In [1]: import numpy as np

In [2]: np.set_printoptions(suppress=True, linewidth=160)

In [3]: def rnd(a):
   ...:     return np.round(a, 2) + 0
   ...: 

In [4]: F = np.load("m.npy")

In [5]: F
Out[5]: 
array([[ 0., -2.,  2., -2.,  1.,  2.,  0.],
       [-2.,  0.,  0.,  0.,  0.,  0.,  0.],
       [ 2.,  0.,  0.,  0.,  0.,  0.,  0.],
       [-2.,  0.,  0.,  0.,  0.,  0.,  0.],
       [ 1.,  0.,  0.,  0.,  0.,  0.,  0.],
       [ 2.,  0.,  0.,  0.,  0.,  0.,  0.],
       [ 0.,  0.,  0.,  0.,  0.,  0.,  0.]])

In [6]: # 2 blocks once reordered

In [7]: (F != 0).astype(int)
Out[7]: 
array([[0, 1, 1, 1, 1, 1, 0],
       [1, 0, 0, 0, 0, 0, 0],
       [1, 0, 0, 0, 0, 0, 0],
       [1, 0, 0, 0, 0, 0, 0],
       [1, 0, 0, 0, 0, 0, 0],
       [1, 0, 0, 0, 0, 0, 0],
       [0, 0, 0, 0, 0, 0, 0]])

In [8]: F @ F
Out[8]: 
array([[17.,  0.,  0.,  0.,  0.,  0.,  0.],
       [ 0.,  4., -4.,  4., -2., -4.,  0.],
       [ 0., -4.,  4., -4.,  2.,  4.,  0.],
       [ 0.,  4., -4.,  4., -2., -4.,  0.],
       [ 0., -2.,  2., -2.,  1.,  2.,  0.],
       [ 0., -4.,  4., -4.,  2.,  4.,  0.],
       [ 0.,  0.,  0.,  0.,  0.,  0.,  0.]])

In [9]: (np.linalg.matrix_power((F != 0) + (F.T != 0) + np.eye(7), 7) > 0).astype(int)
Out[9]: 
array([[1, 1, 1, 1, 1, 1, 0],
       [1, 1, 1, 1, 1, 1, 0],
       [1, 1, 1, 1, 1, 1, 0],
       [1, 1, 1, 1, 1, 1, 0],
       [1, 1, 1, 1, 1, 1, 0],
       [1, 1, 1, 1, 1, 1, 0],
       [0, 0, 0, 0, 0, 0, 1]])

In [10]: arr = np.loadtxt("case8.csv", delimiter=",")

In [11]: rnd(arr)
Out[11]: 
array([[ -5.62, -13.06,  -5.46,  -6.82,  -2.71,  10.69],
       [  2.42,   3.46,  -4.13,  -1.05,   6.15, -18.06],
       [ -4.67, -12.84, -10.47,  -9.32,   2.3 ,  -3.4 ],
       [ -4.58,  -9.48,  -0.99,  -3.43,  -4.87,  15.9 ],
       [ -5.53, -12.69,  -4.88,  -6.41,  -3.06,  11.58],
       [  3.3 ,   5.83,  -2.32,   0.6 ,   5.84, -17.76],
       [  5.63,  14.13,   8.62,   8.77,   0.3 ,  -4.19],
       [ -5.53, -12.67,  -4.85,  -6.39,  -3.08,  11.62],
       [ -0.27,  -3.29,  -8.24,  -5.24,   6.01, -16.05],
       [  5.56,  14.1 ,   8.94,   8.93,  -0.04,  -3.24],
       [  2.75,   8.97,  10.4 ,   8.09,  -4.62,  10.82],
       [ -3.07,  -5.2 ,   2.82,  -0.15,  -5.95,  17.9 ],
       [  5.32,  13.86,   9.66,   9.22,  -0.88,  -0.8 ],
       [ -3.57,  -6.57,   1.7 ,  -1.15,  -5.7 ,  17.53],
       [ -2.43,  -8.26, -10.22,  -7.78,   4.88, -11.71],
       [  4.75,  12.97,  10.41,   9.33,  -2.16,   3.  ],
       [  5.51,  12.6 ,   4.74,   6.31,   3.14, -11.77],
       [ -5.74, -13.94,  -7.39,  -8.08,  -1.37,   7.15],
       [ -4.97, -10.7 ,  -2.29,  -4.47,  -4.35,  14.72],
       [  4.47,  12.47,  10.58,   9.26,  -2.64,   4.45]])

In [12]: # looks like rank 2

In [13]: rng = np.random.default_rng(93)

In [14]: M2 = arr + rng.integers(-2, 3, (20, 2)) @ rng.integers(-2, 3, (2, 6))

In [15]: rnd(M2)
Out[15]: 
array([[ -7.62, -13.06,  -1.46,   1.18,   3.29,   8.69],
       [  1.42,   1.46,  -4.13,   0.95,   8.15, -19.06],
       [ -3.67, -10.84, -10.47, -11.32,   0.3 ,  -2.4 ],
       [ -3.58,  -7.48,  -0.99,  -5.43,  -6.87,  16.9 ],
       [ -7.53, -14.69,  -2.88,  -0.41,   1.94,   9.58],
       [  1.3 ,  -2.17,  -6.32,   0.6 ,   7.84, -19.76],
       [  6.63,  20.13,  12.62,  10.77,   0.3 ,  -3.19],
       [ -3.53,  -8.67,  -4.85, -10.39,  -7.08,  13.62],
       [ -0.27,  -1.29,  -6.24,  -3.24,   7.01, -16.05],
       [  3.56,   6.1 ,   4.94,   8.93,   1.96,  -5.24],
       [  4.75,  16.97,  14.4 ,   8.09,  -6.62,  12.82],
       [ -5.07,  -5.2 ,   6.82,   7.85,   0.05,  15.9 ],
       [  3.32,   5.86,   5.66,   9.22,   1.12,  -2.8 ],
       [ -1.57,  -0.57,   3.7 ,  -3.15,  -8.7 ,  19.53],
       [ -1.43,  -2.26,  -6.22,  -5.78,   4.88, -10.71],
       [  6.75,  20.97,  14.41,   9.33,  -4.16,   5.  ],
       [  4.51,   8.6 ,   2.74,   6.31,   4.14, -12.77],
       [ -4.74, -15.94, -11.39, -14.08,  -5.37,   8.15],
       [ -6.97, -10.7 ,   1.71,   3.53,   1.65,  12.72],
       [  5.47,  10.47,   6.58,   3.26,  -6.64,   5.45]])

In [16]: rnd(M2 - arr)
Out[16]: 
array([[-2.,  0.,  4.,  8.,  6., -2.],
       [-1., -2.,  0.,  2.,  2., -1.],
       [ 1.,  2.,  0., -2., -2.,  1.],
       [ 1.,  2.,  0., -2., -2.,  1.],
       [-2., -2.,  2.,  6.,  5., -2.],
       [-2., -8., -4.,  0.,  2., -2.],
       [ 1.,  6.,  4.,  2.,  0.,  1.],
       [ 2.,  4.,  0., -4., -4.,  2.],
       [ 0.,  2.,  2.,  2.,  1.,  0.],
       [-2., -8., -4.,  0.,  2., -2.],
       [ 2.,  8.,  4.,  0., -2.,  2.],
       [-2.,  0.,  4.,  8.,  6., -2.],
       [-2., -8., -4.,  0.,  2., -2.],
       [ 2.,  6.,  2., -2., -3.,  2.],
       [ 1.,  6.,  4.,  2.,  0.,  1.],
       [ 2.,  8.,  4.,  0., -2.,  2.],
       [-1., -4., -2.,  0.,  1., -1.],
       [ 1., -2., -4., -6., -4.,  1.],
       [-2.,  0.,  4.,  8.,  6., -2.],
       [ 1., -2., -4., -6., -4.,  1.]])

In [17]: rnd(np.abs(M2 - arr).sum(axis=1))
Out[17]: array([22.,  8.,  8.,  8., 19., 18., 14., 16.,  7., 18., 18., 22., 18., 17., 14., 18.,  9., 18., 22., 18.])

In [18]: np.linalg.matrix_rank(M2 - arr, tol=1e-8)
Out[18]: np.int64(2)
